In [1]: import numpy as np

In [2]: np.set_printoptions(precision=1, suppress=True, linewidth=200, legacy="1.25")

In [3]: def rd(a):
   ...:     return np.round(a, 1) + 0
   ...: 

In [4]: J = np.load("m.npy")

In [5]: print(J)
[[0 1 1 0]
 [1 0 1 1]
 [1 1 0 1]
 [0 1 1 0]]

In [6]: # column 3 repeats column 0

In [7]: other = J / np.sqrt((J ** 2).mean(axis=1, keepdims=True))

In [8]: np.linalg.matrix_rank(other) == np.linalg.matrix_rank(J)
Out[8]: True

In [9]: rd(other[1])
Out[9]: array([1.2, 0. , 1.2, 1.2])

In [10]: np.linalg.matrix_rank(J - J.mean(axis=1, keepdims=True))
Out[10]: 2

In [11]: print([round(float(np.linalg.det(J[:i, :i])), 2) + 0 for i in range(1, 5)])
[0.0, -1.0, 2.0, 0.0]

In [12]: rd(np.linalg.eigvalsh(J).min())
Out[12]: -1.6

In [13]: feats = np.load("w.npy")

In [14]: feats
Out[14]: 
array([[ 0.4,  0.3, -0.5, -0.1,  0.7, -0.6,  0. ,  0.2,  0. ],
       [ 2. ,  1.5, -2.3,  1. ,  2.6, -1.3,  1. , -2.2, -1.7],
       [ 3.7,  2.6, -2.7,  1. ,  3.3, -2.3,  1.3, -2.3, -2.3],
       [-3.9, -2.5,  3.9, -1.2, -4.3,  2.8, -1.3,  2.9,  3. ],
       [ 2.8,  2.1, -2.9,  0.2,  2.8, -2.1,  0.2, -2.3, -1.5],
       [-2. , -1.4,  1.9, -0.2, -2.4,  1.4, -0.5,  1. ,  1.6],
       [-0.6, -0.5,  0.4,  0.4, -0.5,  0.6, -0.6,  0.3,  0.4],
       [ 4. ,  2.8, -4.1,  1.4,  3.7, -2.4,  1.4, -2.8, -2.6],
       [-2.2, -1.6,  2.1, -1.2, -2.4,  1.6, -0.8,  1.2,  1.6],
       [ 1. ,  1.2, -1.4,  0.2,  0.8, -0.9,  0.4, -0.9, -0.5],
       [ 3. ,  2. , -3.4,  1.2,  4.2, -2.6,  1.4, -2.6, -1.6],
       [-3.8, -2.5,  4.5, -1.3, -4.3,  2.1, -1.1,  2.7,  2.6],
       [-0.3, -0.3,  0.7,  0.3, -0.4,  0.3, -0.2, -0.1,  0.3],
       [ 2.1,  1.2, -1.8,  0.5,  1.7, -1.2,  0.6, -1.5, -1.4],
       [ 2.1,  1.8, -2. ,  1.1,  2.5, -2.1,  1.1, -1.5, -2. ],
       [ 1.6,  0.1, -0.6,  0.2,  0.7, -0.6,  0.6, -0.5, -0.8],
       [-0.5, -0.3,  1.5, -0.3, -1.6,  1.2, -0.3,  0.8,  1.2],
       [-0.2, -0.3,  0.6,  0.2, -0.5, -0.2,  0.6, -0.5,  0. ],
       [ 3.6,  2.2, -3.8,  1.2,  3.9, -2.7,  0.9, -2.3, -2.5],
       [ 1.8,  1.4, -2.5,  0.3,  2.1, -1.2,  0.7, -1.3, -1.4],
       [-2.4, -1.9,  2.8, -1.1, -2.9,  1.3, -0.8,  2.3,  2.6],
       [-0.2,  0.2, -0.1, -0.1,  0.1, -0.7,  0.3,  0.2,  0. ],
       [ 1. , -0.1, -0.6, -0.1,  1.1, -0.7, -0.2, -0.6, -0.2],
       [ 4.3,  2.9, -4.9,  1.7,  4.7, -3.1,  1.1, -3.1, -3.7],
       [-8.2, -5.1,  8.9, -3.2, -9.2,  5.3, -2.5,  5.4,  5.8]])

In [15]: left, sig, VT = np.linalg.svd(feats)

In [16]: np.argmax(sig[:-1] / (sig[1:] + 1e-6)) + 1
Out[16]: 1

In [17]: rd(sig)
Out[17]: array([33.9,  2. ,  1.9,  1.7,  1.5,  1.4,  1.3,  1. ,  0.9])

In [18]: other = left[:, :1] @ np.diag(sig[:1]) @ VT[:1]

In [19]: np.linalg.matrix_rank(feats, rtol=0.05)
Out[19]: 4

In [20]: rd(np.linalg.norm(feats - other, 2)), rd(sig[1])
Out[20]: (2.0, 2.0)

In [21]: x0 = np.array([6, 9, 1, 0, 8, 6, 5, 5, 1])

In [22]: y = feats @ x0

In [23]: beta, lr = np.zeros(9), 1 / np.linalg.norm(feats, 2) ** 2

In [24]: for i in range(5):
    ...:     beta -= lr * feats.T @ (feats @ beta - y)
    ...:     if i % 1 == 0: print(i, round(np.linalg.norm(feats @ beta - y), 1))
    ...: 
0 17.5
1 17.5
2 17.5
3 17.5
4 17.4

In [25]: rd(beta)
Out[25]: array([ 2.4,  1.6, -2.5,  0.8,  2.6, -1.6,  0.8, -1.6, -1.7])

In [26]: rd(np.linalg.cond(feats))
Out[26]: 39.0

In [27]: A = np.load("data.npy")

In [28]: A
Out[28]: 
array([[ 1.1, -4.5,  1.2,  1.8, -0.5, -0.5, -0.9, -0.7, -2.2],
       [ 0.4, -4. ,  1.1, -0.1, -0.7, -0.6,  0.5,  1.1, -0.3],
       [-0.9, -2.5, -0.8,  0.1, -0.5,  1.4,  0.4,  0.1, -0.6],
       [-1.2,  2. , -0.2,  1.3,  0.4,  2.6, -0.7, -0.2,  0.6],
       [ 0.6, -7.5,  0.1,  0. ,  1.8, -0.2,  0. , -0.2,  0.6],
       [ 0.8,  4. ,  2.6, -1.2, -1.1, -1.1,  1.5, -0.5,  1.6],
       [-0.1, -0.5, -0.9,  0.6,  1.6, -1. ,  1.2,  1.3, -2. ]])

In [29]: # column 1 is much longer than the rest

In [30]: other = np.array([[2, -2],
    ...:     [1, -3],
    ...:     [0, 0],
    ...:     [-3, 0],
    ...:     [2, -1],
    ...:     [-3, 1],
    ...:     [-2, -2],
    ...:     [-2, -3],
    ...:     [2, 2]])

In [31]: rd(np.einsum("ij,ij->i", A, A))
Out[31]: array([32.8, 19.8, 10.5, 15. , 60.3, 32.3, 12.1])

In [32]: rd(A @ other)
Out[32]: 
array([[ -8.4,  10.8],
       [ -6.3,   6.4],
       [-12. ,   8.9],
       [ -8.3,   1.8],
       [ -0.5,  21.1],
       [ 11.5, -11.9],
       [ -5.3, -11.2]])

In [33]: print(np.linalg.matrix_rank(A @ other))
2

In [34]: x0 = np.array([-1, -3, 0, -2, 1, -2, 1, -1, 2])

In [35]: a = np.maximum(A @ x0, 0)

In [36]: np.flatnonzero(a > 1e-9)
Out[36]: array([0, 1, 2, 4])

In [37]: rd(np.tanh(A @ x0))
Out[37]: array([ 1. ,  1. ,  1. , -1. ,  1. , -1. , -0.1])

In [38]: F = np.array([[2, 0, 2, -1, 2, 1, -2],
    ...:     [-2, 2, 0, 2, -1, 2, 1],
    ...:     [1, -2, 2, 0, 2, -1, 2],
    ...:     [2, 1, -2, 2, 0, 2, -1],
    ...:     [-1, 2, 1, -2, 2, 0, 2],
    ...:     [2, -1, 2, 1, -2, 2, 0],
    ...:     [0, 2, -1, 2, 1, -2, 2]])

In [39]: other = F ** -1
ValueError: Integers to negative integer powers are not allowed.


In [40]: other = np.linalg.inv(F)

In [41]: rd(np.linalg.slogdet(F)[0])
Out[41]: 1.0

In [42]: (np.abs(other) > 1e-9).astype(int)
Out[42]: 
array([[1, 1, 1, 1, 1, 1, 1],
       [1, 1, 1, 1, 1, 1, 1],
       [1, 1, 1, 1, 1, 1, 1],
       [1, 1, 1, 1, 1, 1, 1],
       [1, 1, 1, 1, 1, 1, 1],
       [1, 1, 1, 1, 1, 1, 1],
       [1, 1, 1, 1, 1, 1, 1]])

In [43]: rd(other)
Out[43]: 
array([[ 0. , -0.3, -0.1,  0.1,  0.1,  0.2,  0.1],
       [ 0.1,  0. , -0.3, -0.1,  0.1,  0.1,  0.2],
       [ 0.2,  0.1,  0. , -0.3, -0.1,  0.1,  0.1],
       [ 0.1,  0.2,  0.1,  0. , -0.3, -0.1,  0.1],
       [ 0.1,  0.1,  0.2,  0.1,  0. , -0.3, -0.1],
       [-0.1,  0.1,  0.1,  0.2,  0.1,  0. , -0.3],
       [-0.3, -0.1,  0.1,  0.1,  0.2,  0.1,  0. ]])
